$ ipython --no-banner

In [1]: import numpy as np

In [2]: np.set_printoptions(suppress=True, linewidth=120)

In [3]: E = np.loadtxt("dump.csv", delimiter=",")

In [4]: E.round(3)
Out[4]: 
array([[-0.87 , -6.305,  4.   ],
       [ 2.803, -0.796,  4.   ],
       [ 1.343, -2.985,  4.   ],
       [ 0.008, -4.988,  4.   ],
       [ 2.592, -1.112,  4.   ],
       [ 0.25 , -4.624,  4.   ],
       [ 2.066, -1.901,  4.   ],
       [ 3.036, -0.446,  4.   ],
       [ 4.346,  1.519,  4.   ],
       [ 1.336, -2.996,  4.   ],
       [ 0.868, -3.698,  4.   ],
       [ 3.023, -0.466,  4.   ],
       [-2.67 , -9.005,  4.   ],
       [ 0.617, -4.074,  4.   ],
       [-0.258, -5.387,  4.   ],
       [ 4.141,  1.212,  4.   ],
       [ 3.05 , -0.425,  4.   ],
       [ 2.907, -0.64 ,  4.   ],
       [ 3.751,  0.627,  4.   ],
       [ 0.832, -3.751,  4.   ],
       [ 1.968, -2.048,  4.   ],
       [ 2.171, -1.743,  4.   ],
       [ 1.848, -2.228,  4.   ],
       [-0.651, -5.977,  4.   ],
       [-0.705, -6.058,  4.   ],
       [ 1.995, -2.008,  4.   ],
       [ 0.551, -4.174,  4.   ],
       [ 0.305, -4.543,  4.   ]])

In [5]: print(np.round(np.linalg.norm(E, axis=0), 3))
[11.653 19.893 21.166]

In [6]: np.round(E[21] @ E[20], 3)
Out[6]: np.float64(23.843)

In [7]: np.round(np.linalg.norm(E, "nuc"), 3)
Out[7]: np.float64(42.346)

In [8]: round(np.linalg.norm(E[21] - E[20]), 3)
Out[8]: np.float64(0.366)

In [9]: t3 = np.stack([E, -1 * E, E[::-1]])

In [10]: np.round(np.einsum("bij,cij->bc", t3, t3), 3)
Out[10]: 
array([[ 979.519, -979.519,  683.427],
       [-979.519,  979.519, -683.427],
       [ 683.427, -683.427,  979.519]])

In [11]: t3.shape
Out[11]: (3, 28, 3)

In [12]: np.round(np.linalg.norm(E, 2) / np.linalg.norm(E), 3)
Out[12]: np.float64(0.882)

In [13]: np.linalg.cond(E) > 100
Out[13]: np.True_

In [14]: arr = np.array([[-1.0, 1.0], [0.0, -1.0]])

In [15]: x0 = np.array([1, 2])

In [16]: y = arr @ x0

In [17]: c, lr = np.zeros(2), 1 / np.linalg.norm(arr, 2) ** 2

In [18]: for i in range(200):
    ...:     c -= lr * arr.T @ (arr @ c - y)
    ...:     if i % 50 == 0: print(i, round(np.linalg.norm(arr @ c - y), 3))
    ...: 
0 1.004
50 0.0
100 0.0
150 0.0

In [19]: c.round(3)
Out[19]: array([1., 2.])

In [20]: Uu, sv, vt = np.linalg.svd(E)

In [21]: np.argmax(sv[:-1] / (sv[1:] + 1e-6)) + 1
Out[21]: np.int64(2)

In [22]: sv.round(3) + 0
Out[22]: array([27.612, 14.733,  0.   ])

In [23]: Y = Uu[:, :2] @ np.diag(sv[:2]) @ vt[:2]

In [24]: print(round(float(np.abs(E - Y).max()), 3))
0.0

In [25]: print(round(np.linalg.norm(E - Y) / np.linalg.norm(E), 3))
0.0

In [26]: Y.round(3)
Out[26]: 
array([[-0.87 , -6.305,  4.   ],
       [ 2.803, -0.796,  4.   ],
       [ 1.343, -2.985,  4.   ],
       [ 0.008, -4.988,  4.   ],
       [ 2.592, -1.112,  4.   ],
       [ 0.25 , -4.624,  4.   ],
       [ 2.066, -1.901,  4.   ],
       [ 3.036, -0.446,  4.   ],
       [ 4.346,  1.519,  4.   ],
       [ 1.336, -2.996,  4.   ],
       [ 0.868, -3.698,  4.   ],
       [ 3.023, -0.466,  4.   ],
       [-2.67 , -9.005,  4.   ],
       [ 0.617, -4.074,  4.   ],
       [-0.258, -5.387,  4.   ],
       [ 4.141,  1.212,  4.   ],
       [ 3.05 , -0.425,  4.   ],
       [ 2.907, -0.64 ,  4.   ],
       [ 3.751,  0.627,  4.   ],
       [ 0.832, -3.751,  4.   ],
       [ 1.968, -2.048,  4.   ],
       [ 2.171, -1.743,  4.   ],
       [ 1.848, -2.228,  4.   ],
       [-0.651, -5.977,  4.   ],
       [-0.705, -6.058,  4.   ],
       [ 1.995, -2.008,  4.   ],
       [ 0.551, -4.174,  4.   ],
       [ 0.305, -4.543,  4.   ]])

In [27]: print(np.linalg.matrix_rank(E, rtol=0.05))
2

In [28]: Y = np.array([[2, 2], [0, 0]])

In [29]: basis = np.kron(Y, arr)

In [30]: np.linalg.matrix_rank(basis)
Out[30]: np.int64(2)

In [31]: basis
Out[31]: 
array([[-2.,  2., -2.,  2.],
       [ 0., -2.,  0., -2.],
       [-0.,  0., -0.,  0.],
       [ 0., -0.,  0., -0.]])

In [32]: rng = np.random.default_rng(587393)

In [33]: J = np.triu(rng.random((5, 5)) < 0.5, 1).astype(int)

In [34]: J = J + J.T

In [35]: print(J)
[[0 0 0 0 0]
 [0 0 1 1 1]
 [0 1 0 0 0]
 [0 1 0 0 1]
 [0 1 0 1 0]]

In [36]: vals, V = np.linalg.eigvalsh(J)
---------------------------------------------------------------------------
ValueError                                Traceback (most recent call last)
Cell In[36], line 1
----> 1 vals, V = np.linalg.eigvalsh(J)

ValueError: too many values to unpack (expected 2)

In [37]: vals, V = np.linalg.eigh(J)

In [38]: np.unique(vals.round(6) + 0, return_counts=True)[1]
Out[38]: array([1, 1, 1, 1, 1])

In [39]: vals.round(3)
Out[39]: array([-1.481, -1.   ,  0.   ,  0.311,  2.17 ])

In [40]: np.round(np.linalg.svd(J, compute_uv=False), 3)
Out[40]: array([2.17 , 1.481, 1.   , 0.311, 0.   ])

In [41]: np.round(np.abs(V[:, -1]), 3)
Out[41]: array([0.   , 0.612, 0.282, 0.523, 0.523])

In [42]: J.sum(axis=0)
Out[42]: array([0, 3, 1, 2, 2])

In [43]: np.argwhere(np.triu(J))
Out[43]: 
array([[1, 2],
       [1, 3],
       [1, 4],
       [3, 4]])

In [44]: J @ J
Out[44]: 
array([[0, 0, 0, 0, 0],
       [0, 3, 0, 1, 1],
       [0, 0, 1, 1, 1],
       [0, 1, 1, 2, 1],
       [0, 1, 1, 1, 2]])

In [45]: Lm = np.diag(J.sum(axis=1)) - J

In [46]: np.linalg.matrix_rank(Lm)
Out[46]: np.int64(3)

In [47]: Lm
Out[47]: 
array([[ 0,  0,  0,  0,  0],
       [ 0,  3, -1, -1, -1],
       [ 0, -1,  1,  0,  0],
       [ 0, -1,  0,  2, -1],
       [ 0, -1,  0, -1,  2]])

In [48]: np.round(np.linalg.eigvalsh(Lm), 3) + 0
Out[48]: array([0., 0., 1., 3., 4.])

In [49]: round(np.linalg.det(Lm[1:, 1:]))
Out[49]: 0

In [50]: print((np.linalg.eigvalsh(Lm) < 1e-8).sum())
2

In [51]: Y = J + rng.integers(-2, 3, (5, 4)) @ rng.integers(-2, 3, (4, 5))

In [52]: Y
Out[52]: 
array([[ -1,  -6,   2,  -3,  -7],
       [ -1, -10,   4,  -3,  -5],
       [  4,  -1,  -3,  -5,  -3],
       [  1,   2,  -1,  -1,  -3],
       [ -2,  -2,   2,   0,  -4]])

In [53]: Y - J
Out[53]: 
array([[ -1,  -6,   2,  -3,  -7],
       [ -1, -10,   3,  -4,  -6],
       [  4,  -2,  -3,  -5,  -3],
       [  1,   1,  -1,  -1,  -4],
       [ -2,  -3,   2,  -1,  -4]])

In [54]: X = np.load("test18.npy")

In [55]: X
Out[55]: 
array([[-0.794,  2.707,  1.021],
       [-0.438, -0.371,  2.945],
       [-2.904,  0.484, -0.579],
       [-2.8  ,  1.076,  0.001],
       [-1.581, -2.166,  1.344],
       [-1.046,  2.74 , -0.631],
       [ 0.508, -2.663,  1.285],
       [-2.956, -0.498,  0.122],
       [-0.009,  0.424, -2.97 ],
       [ 0.804,  1.663,  2.364],
       [-0.106,  1.913,  2.308],
       [-0.739, -2.437, -1.587],
       [ 0.259, -2.647, -1.387],
       [-2.176, -1.896, -0.819],
       [ 2.258, -1.683,  1.035],
       [ 1.546,  1.238,  2.253]])

In [56]: D = np.linalg.norm(X[:, None] - X[None], axis=-1)

In [57]: np.linalg.matrix_rank(D ** 2)
Out[57]: np.int64(5)

In [58]: np.round(np.linalg.norm(X, axis=1), 3)
Out[58]: array([3.   , 3.   , 3.   , 3.   , 3.   , 3.   , 3.   , 3.   , 3.   , 3.   , 3.   , 3.001, 3.   , 3.   , 3.   , 3.   ])

In [59]: D.mean(axis=1).argmax()
Out[59]: np.int64(8)

In [60]: D.shape
Out[60]: (16, 16)

In [61]: D[:5, :5].round(3)
Out[61]: 
array([[0.   , 3.647, 3.457, 2.779, 4.947],
       [3.647, 0.   , 4.385, 4.042, 2.663],
       [3.457, 4.385, 0.   , 0.835, 3.531],
       [2.779, 4.042, 0.835, 0.   , 3.715],
       [4.947, 2.663, 3.531, 3.715, 0.   ]])

In [62]: (D + 1e9 * np.eye(16)).round(6).argmin(axis=1)
Out[62]: array([10, 10,  3,  2,  6,  0, 14,  2, 11, 15,  9, 12, 11, 11,  6,  9])

In [63]: Y = np.array([[-1, 0, 1], [0, 2, -1], [-1, 1, 2]])

In [64]: np.round(np.einsum("ij,ij->i", X, X), 3)
Out[64]: array([9.001, 9.003, 9.003, 8.998, 8.997, 9.   , 9.001, 9.001, 9.001, 9.   , 8.998, 9.004, 8.997, 9.001, 9.002, 8.999])

In [65]: np.round(np.einsum("ij->j", X), 3)
Out[65]: array([-10.174,  -2.116,   6.705])

In [66]: idx = X[:, 0] > np.median(X[:, 0])

In [67]: f = X[idx].mean(axis=0) - X[~idx].mean(axis=0)

In [68]: f.round(3)
Out[68]: array([ 2.477, -0.267,  1.12 ])

In [69]: np.argsort(-np.abs(f).round(6), kind="stable")
Out[69]: array([0, 2, 1])

In [70]: idx.astype(int)
Out[70]: array([0, 1, 0, 0, 0, 0, 1, 0, 1, 1, 1, 0, 1, 0, 1, 1])

In [71]: ((X - X.mean(axis=0)) @ f > 0).astype(int)
Out[71]: array([0, 1, 0, 0, 0, 0, 1, 0, 0, 1, 1, 0, 1, 0, 1, 1])

In [72]: W0 = np.array([[-1, 2, -3], [2, 3, 0], [1, 2, 0]])

In [73]: W0
Out[73]: 
array([[-1,  2, -3],
       [ 2,  3,  0],
       [ 1,  2,  0]])

In [74]: proj = np.triu(np.array([[0, 4, 4], [5, 2, 3], [5, 1, 4]]), 1) + np.eye(3)

In [75]: Y = proj @ W0 @ np.linalg.inv(proj)

In [76]: Y
Out[76]: 
array([[ 11., -22.,  19.],
       [  5., -11.,  13.],
       [  1.,  -2.,   2.]])

In [77]: np.kron(np.eye(2, dtype=int), Y)
Out[77]: 
array([[ 11., -22.,  19.,   0.,  -0.,   0.],
       [  5., -11.,  13.,   0.,  -0.,   0.],
       [  1.,  -2.,   2.,   0.,  -0.,   0.],
       [  0.,  -0.,   0.,  11., -22.,  19.],
       [  0.,  -0.,   0.,   5., -11.,  13.],
       [  0.,  -0.,   0.,   1.,  -2.,   2.]])

In [78]: np.round(np.linalg.det(2 * Y), 3), np.round(np.linalg.det(Y), 3)
Out[78]: (np.float64(-24.0), np.float64(-3.0))

In [79]: print(np.round(np.linalg.eigvals(Y).sum().real, 3))
2.0

In [80]: np.round(np.poly(Y), 3)
Out[80]: array([ 1., -2., -4.,  3.])

In [81]: np.round(np.linalg.det(Y.T), 3)
Out[81]: np.float64(-3.0)
